>>> import numpy as np
>>> from numpy import linalg as LA
>>> np.set_printoptions(precision=3, suppress=True, linewidth=100)
>>> A = np.array([[1, -3, 9, -27],
...     [1, -2, 4, -8],
...     [1, -1, 1, -1],
...     [1, 0, 0, 0],
...     [1, 1, 1, 1],
...     [1, 2, 4, 8],
...     [1, 3, 9, 27]])
>>> vec = np.array([-5, 1, 1, -1])
>>> rhs = A @ vec
>>> print(LA.lstsq(A, rhs)[0])
[-5.  1.  1. -1.]
>>> print(LA.solve(A.T @ A, A.T @ rhs))
[-5.  1.  1. -1.]
>>> print(rhs)
[ 28   5  -4  -5  -4  -7 -20]
>>> rng = np.random.default_rng(5356)
>>> rhs = rhs + 0.05 * rng.normal(size=7)
>>> print(rhs)
[ 27.903   4.991  -3.954  -5.006  -3.918  -7.015 -20.016]
>>> b, *_ = LA.lstsq(A, rhs)
>>> print(b)
[-4.958  1.     0.989 -0.999]
>>> print(np.round(A.T @ (rhs - A @ b), 3) + 0)
[0. 0. 0. 0.]
>>> print(np.diff(A, axis=0))
[[ 0  1 -5 19]
 [ 0  1 -3  7]
 [ 0  1 -1  1]
 [ 0  1  1  1]
 [ 0  1  3  7]
 [ 0  1  5 19]]
>>> print(np.count_nonzero(A))
25
>>> print(A - A[0])
[[ 0  0  0  0]
 [ 0  1 -5 19]
 [ 0  2 -8 26]
 [ 0  3 -9 27]
 [ 0  4 -8 28]
 [ 0  5 -5 35]
 [ 0  6  0 54]]
>>> A2 = A + rng.integers(-2, 3, (7, 2)) @ rng.integers(-2, 3, (2, 4))
>>> print(A2)
[[  1   1   5 -27]
 [  3  -3   7  -9]
 [ -3  -3  -1   1]
 [ -1   3  -5   1]
 [ -3   3  -5   3]
 [  1   4   2   8]
 [  1   5   7  27]]
>>> print(np.round(LA.svd(A2 - A, compute_uv=False), 3) + 0)
[12.371  6.079  0.     0.   ]
>>> print(LA.matrix_rank(A2 - A, tol=1e-8))
2
>>> r0, v = A2[2], A2[5]
>>> print(r0 @ r0)
20
>>> print(r0 @ v)
-9
>>> p = (r0 @ v) / (r0 @ r0) * r0
>>> print(LA.matrix_rank(np.outer(r0, v)))
1
>>> print(round(float((v - p) @ r0), 3))
0.0
>>> print(round(float(LA.norm(r0 + v) ** 2 + LA.norm(r0 - v) ** 2), 3))
210.0
>>> data = np.loadtxt("dump.csv", delimiter=",")
>>> print(data)
[[ 2.359  0.449 -0.204  0.121 -0.251  0.578  0.18  -0.075 -0.057  0.33  -0.288  0.231 -0.415
   0.355]
 [ 0.449  2.525  0.084 -0.208  0.273 -0.434  0.124 -0.001  0.161 -0.229  0.165 -0.271  0.306
  -0.571]
 [-0.204  0.084  2.234 -0.249 -0.053  0.265 -0.199  0.049 -0.198  0.155  0.001 -0.121 -0.172
  -0.083]
 [ 0.121 -0.208 -0.249  2.222  0.347  0.102  0.259 -0.265 -0.427 -0.604  0.34   0.018  0.083
  -0.256]
 [-0.251  0.273 -0.053  0.347  2.532  0.095 -0.305 -0.165 -0.002  0.327 -0.099  0.022 -0.631
   0.054]
 [ 0.578 -0.434  0.265  0.102  0.095  2.035 -0.163  0.316  0.118 -0.372  0.087 -0.759  0.049
  -0.139]
 [ 0.18   0.124 -0.199  0.259 -0.305 -0.163  2.111  0.064 -0.066 -0.004 -0.169 -0.026 -0.029
   0.278]
 [-0.075 -0.001  0.049 -0.265 -0.165  0.316  0.064  2.273 -0.154 -0.069  0.243  0.411 -0.446
  -0.583]
 [-0.057  0.161 -0.198 -0.427 -0.002  0.118 -0.066 -0.154  2.336 -0.369  0.519  0.009 -0.424
   0.247]
 [ 0.33  -0.229  0.155 -0.604  0.327 -0.372 -0.004 -0.069 -0.369  1.833 -0.135 -0.243  0.28
   0.336]
 [-0.288  0.165  0.001  0.34  -0.099  0.087 -0.169  0.243  0.519 -0.135  1.657 -0.028  0.475
   0.633]
 [ 0.231 -0.271 -0.121  0.018  0.022 -0.759 -0.026  0.411  0.009 -0.243 -0.028  2.076 -0.25
  -0.005]
 [-0.415  0.306 -0.172  0.083 -0.631  0.049 -0.029 -0.446 -0.424  0.28   0.475 -0.25   1.437
  -0.251]
 [ 0.355 -0.571 -0.083 -0.256  0.054 -0.139  0.278 -0.583  0.247  0.336  0.633 -0.005 -0.251
   1.37 ]]
>>> print([round(float(x), 3) for x in LA.svd(data, compute_uv=False)[:3]])
[3.0, 3.0, 3.0]
>>> print(LA.matrix_rank(data, rtol=0.1))
12
